% ipython --no-banner

In [1]: import numpy as np

In [2]: from numpy import linalg as LA

In [3]: np.set_printoptions(precision=3, suppress=True, linewidth=120, legacy="1.25")

In [4]: mat = np.load("m.npy")

In [5]: print(mat)
[[0 2 2 0 2 0 0 0 0]
 [1 1 0 0 2 0 0 0 2]
 [0 0 1 0 1 0 0 0 1]
 [0 0 0 2 0 0 1 0 0]
 [2 2 1 0 2 0 0 0 0]
 [0 0 0 0 0 2 2 0 0]
 [0 0 0 2 0 0 0 0 0]
 [0 0 0 0 0 0 0 0 0]
 [2 1 2 0 2 0 0 0 2]]

In [6]: print(np.allclose(mat[:-1].T @ LA.lstsq(mat[:-1].T, mat[-1])[0], mat[-1]))
False

In [7]: print(np.unique(mat.round(6), axis=0).shape)
(9, 9)

In [8]: U, sv, vt = LA.svd(mat)

In [9]: print(np.argmax(sv[:-1] / (sv[1:] + 1e-6)) + 1)
8

In [10]: Y = U[:, :8] @ np.diag(sv[:8]) @ vt[:8]

In [11]: print(Y.round(3) + 0)
[[0. 2. 2. 0. 2. 0. 0. 0. 0.]
 [1. 1. 0. 0. 2. 0. 0. 0. 2.]
 [0. 0. 1. 0. 1. 0. 0. 0. 1.]
 [0. 0. 0. 2. 0. 0. 1. 0. 0.]
 [2. 2. 1. 0. 2. 0. 0. 0. 0.]
 [0. 0. 0. 0. 0. 2. 2. 0. 0.]
 [0. 0. 0. 2. 0. 0. 0. 0. 0.]
 [0. 0. 0. 0. 0. 0. 0. 0. 0.]
 [2. 1. 2. 0. 2. 0. 0. 0. 2.]]

In [12]: print(LA.matrix_rank(Y))
8

In [13]: print((LA.matrix_power((mat != 0) + (mat.T != 0) + np.eye(9), 9) > 0).astype(int))
[[1 1 1 0 1 0 0 0 1]
 [1 1 1 0 1 0 0 0 1]
 [1 1 1 0 1 0 0 0 1]
 [0 0 0 1 0 1 1 0 0]
 [1 1 1 0 1 0 0 0 1]
 [0 0 0 1 0 1 1 0 0]
 [0 0 0 1 0 1 1 0 0]
 [0 0 0 0 0 0 0 1 0]
 [1 1 1 0 1 0 0 0 1]]

In [14]: print(np.flatnonzero(LA.matrix_power((mat != 0) + (mat.T != 0) + np.eye(9), 9)[6]))
[3 5 6]

In [15]: print((mat != 0).astype(int))
[[0 1 1 0 1 0 0 0 0]
 [1 1 0 0 1 0 0 0 1]
 [0 0 1 0 1 0 0 0 1]
 [0 0 0 1 0 0 1 0 0]
 [1 1 1 0 1 0 0 0 0]
 [0 0 0 0 0 1 1 0 0]
 [0 0 0 1 0 0 0 0 0]
 [0 0 0 0 0 0 0 0 0]
 [1 1 1 0 1 0 0 0 1]]

In [16]: print(np.sort(LA.eigvals(mat).real))
[-1.013 -1.013 -0.732  0.     0.636  1.207  2.     2.732  6.184]

In [17]: Y = np.array([[-8, 7, -9],
    ...:     [-7, -7, 4],
    ...:     [-4, 2, 9],
    ...:     [7, 5, -5],
    ...:     [-2, -7, -1],
    ...:     [0, -6, 5],
    ...:     [8, -5, -8],
    ...:     [-1, -3, 4],
    ...:     [-6, -1, 2]])

In [18]: print(np.vstack([mat, Y.T]).shape)
(12, 9)

In [19]: print(np.einsum("ik,kj->ji", mat, Y))
[[-26 -31 -12  22 -38  16  14   0 -47]
 [-24 -16  -6   5 -12 -22  10   0  -5]
 [ 24  -3  10 -18  -3  -6 -10   0   6]]

In [20]: print(np.einsum("ik,kj->ij", mat, Y))
[[-26 -24  24]
 [-31 -16  -3]
 [-12  -6  10]
 [ 22   5 -18]
 [-38 -12  -3]
 [ 16 -22  -6]
 [ 14  10 -10]
 [  0   0   0]
 [-47  -5   6]]

In [21]: Y @ mat
Traceback (most recent call last):
  Cell In[21], line 1
    Y @ mat
ValueError: matmul: Input operand 1 has a mismatch in its core dimension 0, with gufunc signature (n?,k),(k,m?)->(n?,m?) (size 9 is different from 3)


In [22]: print(LA.matrix_rank(np.vstack([mat, Y.T])))
9

In [23]: print(np.einsum("ij,ij->i", mat, mat))
[12 10  3  5 13  8  4  0 17]

In [24]: print(Y.T @ mat.T)
[[-26 -31 -12  22 -38  16  14   0 -47]
 [-24 -16  -6   5 -12 -22  10   0  -5]
 [ 24  -3  10 -18  -3  -6 -10   0   6]]

In [25]: rng = np.random.default_rng(80740)

In [26]: ang = np.sort(rng.uniform(-2, 2, 18))

In [27]: W0 = np.c_[ang, ang ** 2, ang ** 3] @ np.array([[3, -2, -1], [-2, 2, 5], [5, 4, -3]])

In [28]: print(W0)
[[-51.772 -18.812  44.208]
 [-46.454 -16.02   39.91 ]
 [-40.109 -12.78   34.733]
 [-29.031  -7.429  25.54 ]
 [-11.74   -0.505  10.573]
 [ -7.043   0.693   6.284]
 [ -3.18    1.045   2.65 ]
 [ -2.001   0.9     1.541]
 [ -0.918   0.546   0.58 ]
 [ -0.869   0.523   0.541]
 [  1.045  -0.277   0.144]
 [  1.491  -0.081   0.324]
 [  2.4     0.578   0.619]
 [  3.885   1.923   0.889]
 [  5.884   3.884   1.   ]
 [  6.165   4.165   0.999]
 [  7.144   5.15    0.975]
 [ 12.661  10.74    0.389]]

In [29]: Xc = W0 - W0.mean(axis=0)

In [30]: evecs = LA.svd(Xc)[2][:1]

In [31]: Y = Xc - Xc @ evecs.T @ evecs

In [32]: print(np.diag(evecs.T @ evecs))
[0.576 0.081 0.343]

In [33]: print((Xc @ evecs.T).std(axis=0))
[25.021]

In [34]: print(np.round(LA.norm(Y) / LA.norm(Xc), 3))
0.113

In [35]: d = LA.norm(W0[:, None] - W0[None], axis=-1)

In [36]: print(np.unravel_index(d.round(6).argmax(), d.shape))
(0, 17)

In [37]: print(d[:5, :5])
[[ 0.     7.386 16.192 31.547 55.399]
 [ 7.386  0.     8.807 24.163 48.026]
 [16.192  8.807  0.    15.358 39.233]
 [31.547 24.163 15.358  0.    23.894]
 [55.399 48.026 39.233 23.894  0.   ]]

In [38]: z = rng.permutation(9)

In [39]: print(z)
[7 3 4 6 0 1 8 5 2]

In [40]: Y = mat[z][:, z]

In [41]: print(np.allclose(Y, mat))
False

In [42]: print(np.diag(Y))
[0 2 2 0 0 1 2 2 1]

In [43]: print(Y)
[[0 0 0 0 0 0 0 0 0]
 [0 2 0 1 0 0 0 0 0]
 [0 0 2 0 2 2 0 0 1]
 [0 2 0 0 0 0 0 0 0]
 [0 0 2 0 0 2 0 0 2]
 [0 0 2 0 1 1 2 0 0]
 [0 0 2 0 2 1 2 0 2]
 [0 0 0 2 0 0 0 2 0]
 [0 0 1 0 0 0 1 0 1]]

In [44]: print(np.sort(np.abs(LA.eigvals(Y))))
[0.    0.636 0.732 1.207 1.451 1.451 2.    2.732 6.184]

In [45]: rank = LA.matrix_rank(Y)

In [46]: print(rank)
8

In [47]: ns = LA.svd(Y)[2][rank:].T

In [48]: print(LA.matrix_rank(Y.T @ Y), LA.matrix_rank(Y @ Y.T))
8 8

In [49]: print([int(LA.matrix_rank(Y[:i])) for i in range(1, len(Y) + 1)])
[0, 1, 2, 3, 4, 5, 6, 7, 8]

In [50]: print(ns[:, 0] / ns[np.abs(ns[:, 0]).round(6).argmax(), 0])
[1. 0. 0. 0. 0. 0. 0. 0. 0.]

In [51]: print([int(LA.matrix_rank(Y[:, :j + 1])) for j in range(9)])
[0, 1, 2, 3, 4, 5, 6, 7, 8]

In [52]: data = np.loadtxt("mat.csv", delimiter=",")

In [53]: print(data)
[[ -3.  -4.  -3.   2.   1.]
 [ -5.  -6.  -8.   1.   2.]
 [ -6.  -6.  -7.  -1.   5.]
 [ -2.  -5.  -9.   3.   3.]
 [ -4.  -5. -13.   7.   8.]
 [ -1.  -1. -12.   7.  11.]
 [ -4.  -2.  -8.   7.  14.]
 [  1.  -1.  -5.   7.  13.]
 [  1.  -4. -10.   9.  17.]
 [ -1.   0.  -7.  14.  12.]
 [ -4.   5. -10.   9.  14.]
 [ -1.  10.  -6.  14.   9.]
 [ -4.   5.  -9.  18.   7.]
 [ -1.  10.  -4.  22.   6.]
 [  1.  11.  -3.  20.   6.]
 [ -2.  16.  -3.  16.   1.]
 [  0.  19.   2.  18.   0.]
 [  2.  16.   2.  15.   3.]
 [  6.  16.   0.  12.   7.]]

In [54]: z = data[:, 0] > np.median(data[:, 0])

In [55]: f = data[z].mean(axis=0) - data[~z].mean(axis=0)

In [56]: print(np.argsort(-np.abs(f).round(6), kind="stable"))
[1 2 0 3 4]

In [57]: print(z.astype(int))
[0 0 0 0 0 0 0 1 1 0 0 0 0 0 1 0 1 1 1]

In [58]: Xc = data - data.mean(axis=0)

In [59]: evecs = LA.svd(Xc)[2][:2]

In [60]: Y = Xc - Xc @ evecs.T @ evecs

In [61]: print(LA.norm(Y, axis=1).round(6).argmax())
18

In [62]: print(np.diag(evecs.T @ evecs))
[0.032 0.591 0.209 0.493 0.675]

In [63]: print(Y.std(axis=0))
[2.218 1.473 1.95  2.096 1.611]

In [64]: print(np.round(np.cov(Xc @ evecs.T, rowvar=False), 3) + 0)
[[125.276   0.   ]
 [  0.     30.414]]

In [65]: Y = data / np.sqrt((data ** 2).mean(axis=1, keepdims=True))

In [66]: print(LA.matrix_rank(data - data.mean(axis=1, keepdims=True)))
4

In [67]: print(LA.norm(Y, axis=1))
[2.236 2.236 2.236 2.236 2.236 2.236 2.236 2.236 2.236 2.236 2.236 2.236 2.236 2.236 2.236 2.236 2.236 2.236 2.236]

In [68]: print(np.argsort(-LA.norm(mat, axis=0).round(6), kind="stable")[:3])
[4 1 2]

In [69]: print(LA.cond(mat) > 100)
True

In [70]: print(LA.matrix_rank(mat, rtol=0.1))
6

In [71]: print([round(float(x), 3) for x in LA.svd(mat, compute_uv=False)[:3]])
[6.642, 3.141, 2.626]

In [72]: C2 = np.cov(data, rowvar=False)

In [73]: print(np.argwhere(np.triu(np.abs(np.corrcoef(data.T)) > 0.8, 1)))
[]

In [74]: M = np.load("x.npy")

In [75]: print(M)
[[-0.52  0.   -0.13 -0.39  1.43 -1.17 -0.52]
 [ 0.84  0.    0.21  0.63 -2.31  1.89  0.84]
 [ 0.12  0.    0.03  0.09 -0.33  0.27  0.12]]

In [76]: U, sv, vt = LA.svd(M)

In [77]: evecs = vt[:(sv > 1e-8).sum()]

In [78]: vec = M[2] + 5 * M[0] + rng.integers(2) * np.eye(7)[3]

In [79]: print(vec)
[-2.48  0.   -0.62 -0.86  6.82 -5.58 -2.48]

In [80]: print(np.allclose(evecs.T @ evecs @ vec, vec))
False

In [81]: print(LA.matrix_rank(np.vstack([M, vec])))
2

In [82]: Y = M / np.sqrt((M ** 2).mean(axis=1, keepdims=True))

In [83]: print(LA.matrix_rank(M - M.mean(axis=1, keepdims=True)))
1

In [84]: print(LA.norm(Y, axis=1))
[2.646 2.646 2.646]

In [85]: print(LA.matrix_rank(Y) == LA.matrix_rank(M))
True
